$ ipython --no-banner

In [1]: import numpy as np

In [2]: from numpy import linalg as LA

In [3]: np.set_printoptions(precision=1, suppress=True, linewidth=140)

In [4]: def tidy(a):
   ...:     return np.round(a, 1) + 0
   ...: 

In [5]: A2 = np.array([[1, 2, -2, 2], [0, 1, 2, -2], [2, -1, 1, 2], [2, -1, -2, 2]])

In [6]: data = np.tril(A2)

In [7]: data
Out[7]: 
array([[ 1,  0,  0,  0],
       [ 0,  1,  0,  0],
       [ 2, -1,  1,  0],
       [ 2, -1, -2,  2]])

In [8]: x0 = np.array([1, 4, 5, -5])

In [9]: rhs = data @ x0

In [10]: print(rhs)
[  1   4   3 -22]

In [11]: tidy(LA.solve(data, rhs + data[:, 1]))
Out[11]: array([ 1.,  5.,  5., -5.])

In [12]: tidy(LA.solve(data, data[:, 0]))
Out[12]: array([1., 0., 0., 0.])

In [13]: tidy(LA.solve(data, rhs))
Out[13]: array([ 1.,  4.,  5., -5.])

In [14]: arr = np.loadtxt("arr.csv", delimiter=",")

In [15]: arr
Out[15]: 
array([[-0.9, -2. ,  4.2, -1.6, -1.6,  3.6, -1.3],
       [-1.5, -2.4,  4.4, -2. , -1.9,  4. , -1.2],
       [-0.7, -2.5,  4.2, -1.8, -1.6,  4.4, -1.2],
       [-1.2, -2. ,  3.7, -2.2, -1.9,  4.1, -1.1],
       [-1.2, -2.2,  3.8, -1.8, -1.7,  4.2, -1.1],
       [-5.2, -1.9, -3.7,  4.5, -0.9, -4. ,  1.1],
       [-4.8, -2.3, -4.2,  3.7, -1.1, -4.3,  1.6],
       [-5.4, -2.1, -3.7,  4.2, -0.9, -4.9,  0.7],
       [-4.5, -1.9, -4.6,  3.7, -0.9, -3.8,  0.7],
       [-5.5, -2. , -4. ,  4. , -1.2, -4.3,  0.9],
       [ 1.4, -2.8,  2.9, -0.5,  1.6, -4.3, -2.7],
       [ 1. , -3.3,  3.1, -1.2,  2.2, -3.9, -2.7],
       [ 1.5, -3.3,  2.7, -0.6,  2.4, -4.3, -3.1],
       [ 1.2, -2.7,  3.3, -1.1,  2. , -4. , -2.3],
       [ 1. , -2.7,  2.7, -1.3,  2.2, -4.5, -2.9]])

In [16]: t3 = np.stack([arr, 2 * arr, arr[::-1]])

In [17]: (t3 @ arr.T).shape
Out[17]: (3, 15, 15)

In [18]: LA.matrix_rank(t3)
Out[18]: array([7, 7, 7])

In [19]: LA.matrix_rank(t3.reshape(3, -1))
Out[19]: np.int64(2)

In [20]: tidy(np.einsum("bij,cij->bc", t3, t3))
Out[20]: 
array([[ 901.7, 1803.4,  429.6],
       [1803.4, 3606.9,  859.3],
       [ 429.6,  859.3,  901.7]])

In [21]: tidy(LA.norm(arr, 2))
Out[21]: np.float64(22.4)

In [22]: tidy(LA.norm(arr, axis=0))
Out[22]: array([12. ,  9.5, 14.4, 10.2,  6.5, 16.2,  7.1])

In [23]: tidy(LA.norm(arr, "nuc"))
Out[23]: np.float64(54.3)

In [24]: LA.norm(arr, axis=1).argmax()
Out[24]: np.int64(7)

In [25]: tidy(LA.norm(arr[7] - arr[0]))
Out[25]: np.float64(13.9)

In [26]: tidy(arr[7] @ arr[0])
Out[26]: np.float64(-30.3)

In [27]: tidy(LA.norm(arr[7], 1)), tidy(LA.norm(arr[7], np.inf))
Out[27]: (np.float64(21.9), np.float64(5.4))

In [28]: cov = np.cov(arr, rowvar=False)

In [29]: print(cov.shape)
(7, 7)

In [30]: np.argwhere(np.triu(np.abs(np.corrcoef(arr.T)) > 0.8, 1))
Out[30]: 
array([[0, 2],
       [0, 3],
       [0, 6],
       [1, 4],
       [2, 3],
       [2, 6],
       [3, 6]])

In [31]: A2 = np.c_[arr[:, :3] @ np.array([[3, 3, 1], [0, 3, 2], [1, 3, 3]]), np.array([3, 1, -1, 3, 1, -2, -3, 0, 2, 2, -2, 3, -3, -3, -3])]

In [32]: print(tidy(A2))
[[  1.5   3.9   7.7   3. ]
 [ -0.1   1.5   6.9   1. ]
 [  2.1   3.    6.9  -1. ]
 [  0.1   1.5   5.9   3. ]
 [  0.2   1.2   5.8   1. ]
 [-19.3 -32.4 -20.1  -2. ]
 [-18.6 -33.9 -22.   -3. ]
 [-19.9 -33.6 -20.7   0. ]
 [-18.1 -33.  -22.1   2. ]
 [-20.5 -34.5 -21.5   2. ]
 [  7.1   4.5   4.5  -2. ]
 [  6.1   2.4   3.7   3. ]
 [  7.2   2.7   3.   -3. ]
 [  6.9   5.4   5.7  -3. ]
 [  5.7   3.    3.7  -3. ]]

In [33]: LA.matrix_rank(np.c_[arr, A2])
Out[33]: np.int64(8)

In [34]: tidy(LA.norm(LA.qr(arr)[0].T @ A2, axis=0) ** 2 / ((A2 ** 2).sum(axis=0) + 1e-12))
Out[34]: array([1. , 1. , 1. , 0.5])

In [35]: LA.matrix_rank(A2)
Out[35]: np.int64(4)

In [36]: tidy(LA.lstsq(arr, A2[:, 0])[0])
Out[36]: array([3., 0., 1., 0., 0., 0., 0.])

In [37]: rng = np.random.default_rng(3709)

In [38]: lab = rng.integers(0, 3, 10)

In [39]: M = np.triu((lab[:, None] == lab) & (rng.random((10, 10)) < 0.8), 1).astype(int)

In [40]: M += M.T

In [41]: M
Out[41]: 
array([[0, 0, 0, 0, 0, 0, 0, 0, 0, 0],
       [0, 0, 1, 0, 1, 1, 0, 0, 0, 0],
       [0, 1, 0, 1, 1, 1, 0, 0, 0, 1],
       [0, 0, 1, 0, 1, 1, 0, 0, 0, 1],
       [0, 1, 1, 1, 0, 1, 0, 1, 0, 1],
       [0, 1, 1, 1, 1, 0, 0, 1, 0, 1],
       [0, 0, 0, 0, 0, 0, 0, 0, 0, 0],
       [0, 0, 0, 0, 1, 1, 0, 0, 0, 1],
       [0, 0, 0, 0, 0, 0, 0, 0, 0, 0],
       [0, 0, 1, 1, 1, 1, 0, 1, 0, 0]])

In [42]: w, evecs = LA.eigh(M)

In [43]: tidy(w)
Out[43]: array([-2. , -1.6, -1. , -1. ,  0. ,  0. ,  0. ,  0.2,  0.6,  4.8])

In [44]: tidy(LA.eigvalsh(M + -2 * np.eye(10)))
Out[44]: array([-4. , -3.6, -3. , -3. , -2. , -2. , -2. , -1.8, -1.4,  2.8])

In [45]: (w > 1e-8).sum(), (w < -1e-8).sum()
Out[45]: (np.int64(3), np.int64(4))

In [46]: tidy(evecs @ np.diag(w) @ evecs.T)
Out[46]: 
array([[0., 0., 0., 0., 0., 0., 0., 0., 0., 0.],
       [0., 0., 1., 0., 1., 1., 0., 0., 0., 0.],
       [0., 1., 0., 1., 1., 1., 0., 0., 0., 1.],
       [0., 0., 1., 0., 1., 1., 0., 0., 0., 1.],
       [0., 1., 1., 1., 0., 1., 0., 1., 0., 1.],
       [0., 1., 1., 1., 1., 0., 0., 1., 0., 1.],
       [0., 0., 0., 0., 0., 0., 0., 0., 0., 0.],
       [0., 0., 0., 0., 1., 1., 0., 0., 0., 1.],
       [0., 0., 0., 0., 0., 0., 0., 0., 0., 0.],
       [0., 0., 1., 1., 1., 1., 0., 1., 0., 0.]])

In [47]: tidy(LA.eigvalsh(M @ M))
Out[47]: array([ 0. ,  0. ,  0. ,  0. ,  0.4,  1. ,  1. ,  2.6,  4. , 23. ])

In [48]: Uu, sig, Vh = LA.svd(M)

In [49]: evecs = Vh[:(sig > 1e-8).sum()]

In [50]: x0 = M[0] + 2 * M[2] + rng.integers(2) * np.eye(10)[6]

In [51]: x0
Out[51]: array([0., 2., 0., 2., 2., 2., 1., 0., 0., 2.])

In [52]: tidy(LA.norm(x0 - evecs.T @ evecs @ x0))
Out[52]: np.float64(1.0)

In [53]: print(np.allclose(evecs.T @ evecs @ x0, x0))
False

In [54]: X = np.load("sample10.npy")

In [55]: print(X)
[[-12 -12  -8   0 -12   0  -8  -4   0  -8   0   0]
 [  6   6   4   0   6   0   4   2   0   4   0   0]
 [  3   3   2   0   3   0   2   1   0   2   0   0]
 [ -3  -3  -2   0  -3   0  -2  -1   0  -2   0   0]
 [ 12  12   8   0  12   0   8   4   0   8   0   0]
 [ -3  -3  -2   0  -3   0  -2  -1   0  -2   0   0]
 [-15 -15 -10   0 -15   0 -10  -5   0 -10   0   0]
 [ -6  -6  -4   0  -6   0  -4  -2   0  -4   0   0]
 [ 12  12   8   0  12   0   8   4   0   8   0   0]
 [  9   9   6   0   9   0   6   3   0   6   0   0]
 [ -6  -6  -4   0  -6   0  -4  -2   0  -4   0   0]]

In [56]: cov = X.T @ X

In [57]: tidy(LA.eigvalsh(cov)[::-1])
Out[57]: array([3880.,    0.,    0.,    0.,    0.,    0.,    0.,    0.,    0.,    0.,    0.,    0.])

In [58]: (X @ X.T).shape
Out[58]: (11, 11)

In [59]: LA.matrix_rank(cov)
Out[59]: np.int64(1)

In [60]: print(np.diag(cov))
[873 873 388   0 873   0 388  97   0 388   0   0]

In [61]: K = np.loadtxt("data.csv", delimiter=",")

In [62]: print(K)
[[0.1 3.  5.  9.  5.  6.  9.  4.  9.  2.  6.  6.  8. ]
 [5.  5.1 9.  9.  1.  0.  6.  1.  4.  3.  3.  9.  4. ]
 [9.  2.  0.1 8.  6.  0.  4.  3.  8.  0.  6.  5.  8. ]
 [1.  0.  7.  2.1 1.  2.  0.  7.  5.  4.  7.  3.  2. ]
 [1.  8.  7.  9.  7.1 9.  0.  2.  3.  6.  6.  2.  4. ]
 [1.  5.  0.  3.  2.  1.1 7.  5.  0.  2.  8.  6.  9. ]
 [4.  0.  9.  0.  1.  8.  2.1 1.  8.  7.  9.  3.  7. ]
 [9.  9.  2.  4.  9.  5.  9.  3.1 9.  6.  1.  7.  1. ]
 [8.  9.  1.  9.  9.  3.  5.  2.  7.1 2.  9.  6.  3. ]
 [5.  6.  5.  0.  0.  2.  7.  0.  7.  6.1 0.  7.  7. ]
 [7.  2.  7.  9.  0.  0.  6.  6.  7.  1.  7.1 6.  0. ]
 [6.  0.  0.  1.  8.  9.  4.  6.  2.  1.  1.  9.1 7. ]
 [0.  3.  5.  9.  5.  6.  9.  4.  9.  2.  6.  6.  8.1]]

In [63]: th = np.radians(45)

In [64]: R = np.eye(13)

In [65]: R[12, 12] = R[5, 5] = np.cos(th)

In [66]: R[12, 5], R[5, 12] = -np.sin(th), np.sin(th)

In [67]: A2 = K @ R.T

In [68]: tidy(LA.det(R)), tidy(np.trace(R))
Out[68]: (np.float64(1.0), np.float64(12.4))

In [69]: tidy(np.abs(A2 - K).max(axis=0))
Out[69]: array([0. , 0. , 0. , 0. , 0. , 6. , 0. , 0. , 0. , 0. , 0. , 0. , 8.4])

In [70]: np.allclose(K @ K.T, A2 @ A2.T)
Out[70]: True

In [71]: cov = K.T @ K

In [72]: tidy(LA.eigvalsh(cov)[::-1])
Out[72]: array([3912.1,  315.7,  247.4,  205.6,  203.1,  140. ,   95.7,   85.5,   59.1,   18.6,    6.4,    2.4,    0. ])

In [73]: LA.matrix_rank(cov)
Out[73]: np.int64(13)

In [74]: (K @ K.T).shape
Out[74]: (13, 13)

In [75]: tidy(np.diag(cov))
Out[75]: array([380. , 339. , 389. , 580.4, 369.4, 341.2, 474.4, 206.6, 573.4, 201.2, 480.4, 488.8, 467.6])

In [76]: print(np.allclose(cov, cov.T))
True

In [77]: tidy(np.trace(cov)), tidy((K ** 2).sum())
Out[77]: (np.float64(5291.5), np.float64(5291.5))

In [78]: tidy(LA.norm(K, 1)), tidy(LA.norm(K, np.inf))
Out[78]: (np.float64(78.1), np.float64(74.1))

In [79]: K[4] @ K[6]
Out[79]: np.float64(302.1)

In [80]: tidy(LA.norm(K, 2))
Out[80]: np.float64(62.5)

In [81]: tidy(LA.norm(K[4] - K[6]))
Out[81]: np.float64(15.7)

In [82]: LA.norm(K, axis=1).argmax()
Out[82]: np.int64(7)

In [83]: tidy(LA.norm(K, axis=1))
Out[83]: array([22.2, 19.5, 20. , 14.5, 20.8, 17.3, 20.5, 23.4, 22.9, 18. , 19.8, 19.3, 22.3])

In [84]: tidy(LA.norm(K[4], 1)), tidy(LA.norm(K[4], np.inf))
Out[84]: (np.float64(64.1), np.float64(9.0))

In [85]: print(tidy(LA.norm(K, axis=0)))
[19.5 18.4 19.7 24.1 19.2 18.5 21.8 14.4 23.9 14.2 21.9 22.1 21.6]

In [86]: A2 = np.array([[3, 3, 3],
    ...:     [1, 2, 1],
    ...:     [3, 3, 3],
    ...:     [1, 0, 3],
    ...:     [1, 3, 1],
    ...:     [2, 2, 0],
    ...:     [2, 1, 0],
    ...:     [2, 1, 1],
    ...:     [3, 2, 2],
    ...:     [2, 0, 3]])

In [87]: cent = np.array([[-1, 2, -1, 0, 1, -1, -1, 2, 2, -1],
    ...:     [-1, 2, -1, 0, 0, -1, 2, 2, 0, 0],
    ...:     [2, 1, 1, -1, -2, -2, 0, -2, 2, 0]])

In [88]: mat = A2 @ cent

In [89]: mat
Out[89]: 
array([[  0,  15,  -3,  -3,  -3, -12,   3,   6,  12,  -3],
       [ -1,   7,  -2,  -1,  -1,  -5,   3,   4,   4,  -1],
       [  0,  15,  -3,  -3,  -3, -12,   3,   6,  12,  -3],
       [  5,   5,   2,  -3,  -5,  -7,  -1,  -4,   8,  -1],
       [ -2,   9,  -3,  -1,  -1,  -6,   5,   6,   4,  -1],
       [ -4,   8,  -4,   0,   2,  -4,   2,   8,   4,  -2],
       [ -3,   6,  -3,   0,   2,  -3,   0,   6,   4,  -2],
       [ -1,   7,  -2,  -1,   0,  -5,   0,   4,   6,  -2],
       [ -1,  12,  -3,  -2,  -1,  -9,   1,   6,  10,  -3],
       [  4,   7,   1,  -3,  -4,  -8,  -2,  -2,  10,  -2]])

In [90]: LA.cond(mat) > 100
Out[90]: np.True_

In [91]: np.argsort(-LA.norm(mat, axis=0).round(6), kind="stable")[:3]
Out[91]: array([1, 8, 5])

In [92]: Uu, sig, Vh = LA.svd(mat)

In [93]: np.argmax(sig[:-1] / (sig[1:] + 1e-6)) + 1
Out[93]: np.int64(3)

In [94]: A2 = Uu[:, :3] @ np.diag(sig[:3]) @ Vh[:3]

In [95]: tidy(np.abs(mat - A2).max())
Out[95]: np.float64(0.0)

In [96]: tidy(LA.norm(mat - A2, 2)), tidy(sig[3])
Out[96]: (np.float64(0.0), np.float64(0.0))

In [97]: tidy(A2)
Out[97]: 
array([[  0.,  15.,  -3.,  -3.,  -3., -12.,   3.,   6.,  12.,  -3.],
       [ -1.,   7.,  -2.,  -1.,  -1.,  -5.,   3.,   4.,   4.,  -1.],
       [  0.,  15.,  -3.,  -3.,  -3., -12.,   3.,   6.,  12.,  -3.],
       [  5.,   5.,   2.,  -3.,  -5.,  -7.,  -1.,  -4.,   8.,  -1.],
       [ -2.,   9.,  -3.,  -1.,  -1.,  -6.,   5.,   6.,   4.,  -1.],
       [ -4.,   8.,  -4.,   0.,   2.,  -4.,   2.,   8.,   4.,  -2.],
       [ -3.,   6.,  -3.,   0.,   2.,  -3.,   0.,   6.,   4.,  -2.],
       [ -1.,   7.,  -2.,  -1.,   0.,  -5.,   0.,   4.,   6.,  -2.],
       [ -1.,  12.,  -3.,  -2.,  -1.,  -9.,   1.,   6.,  10.,  -3.],
       [  4.,   7.,   1.,  -3.,  -4.,  -8.,  -2.,  -2.,  10.,  -2.]])

In [98]: LA.matrix_rank(A2)
Out[98]: np.int64(3)

In [99]: x0 = np.array([8, 8, -8, -2, 0, 0, 5, 6, -1, -5])

In [100]: mat @ x0
Out[100]: array([204, 106, 204,  38, 144, 128,  90,  94, 162,  64])

In [101]: (mat * x0).sum(axis=1)
Out[101]: array([204, 106, 204,  38, 144, 128,  90,  94, 162,  64])

In [102]: print(mat * x0)
[[  0 120  24   6   0   0  15  36 -12  15]
 [ -8  56  16   2   0   0  15  24  -4   5]
 [  0 120  24   6   0   0  15  36 -12  15]
 [ 40  40 -16   6   0   0  -5 -24  -8   5]
 [-16  72  24   2   0   0  25  36  -4   5]
 [-32  64  32   0   0   0  10  48  -4  10]
 [-24  48  24   0   0   0   0  36  -4  10]
 [ -8  56  16   2   0   0   0  24  -6  10]
 [ -8  96  24   4   0   0   5  36 -10  15]
 [ 32  56  -8   6   0   0 -10 -12 -10  10]]

In [103]: rank = LA.matrix_rank(mat)

In [104]: rank
Out[104]: np.int64(3)

In [105]: ns = LA.svd(mat)[2][rank:].T

In [106]: print([int(LA.matrix_rank(mat[:i])) for i in range(1, len(mat) + 1)])
[1, 2, 2, 3, 3, 3, 3, 3, 3, 3]

In [107]: np.allclose(mat @ ns, 0)
Out[107]: True

In [108]: tidy(ns @ ns.T)
Out[108]: 
array([[ 0.8,  0. , -0.1,  0.1,  0.2,  0.1,  0. ,  0.3, -0.1,  0. ],
       [ 0. ,  0.6,  0.1,  0.1,  0.1,  0.3, -0.2, -0.2, -0.2,  0.1],
       [-0.1,  0.1,  0.9,  0. ,  0.1,  0. ,  0. ,  0.2,  0. ,  0. ],
       [ 0.1,  0.1,  0. ,  1. , -0.1, -0.1,  0. , -0.1,  0.1,  0. ],
       [ 0.2,  0.1,  0.1, -0.1,  0.7, -0.2,  0.2, -0.2,  0. ,  0.1],
       [ 0.1,  0.3,  0. , -0.1, -0.2,  0.7,  0.1,  0. ,  0.2,  0. ],
       [ 0. , -0.2,  0. ,  0. ,  0.2,  0.1,  0.3, -0.1,  0.3, -0.2],
       [ 0.3, -0.2,  0.2, -0.1, -0.2,  0. , -0.1,  0.6,  0. ,  0.1],
       [-0.1, -0.2,  0. ,  0.1,  0. ,  0.2,  0.3,  0. ,  0.5,  0.2],
       [ 0. ,  0.1,  0. ,  0. ,  0.1,  0. , -0.2,  0.1,  0.2,  0.9]])

In [109]: [int(LA.matrix_rank(mat[:, :j + 1])) for j in range(10)]
Out[109]: [1, 2, 2, 2, 3, 3, 3, 3, 3, 3]

In [110]: LA.matrix_rank(mat.T @ mat), LA.matrix_rank(mat @ mat.T)
Out[110]: (np.int64(3), np.int64(3))
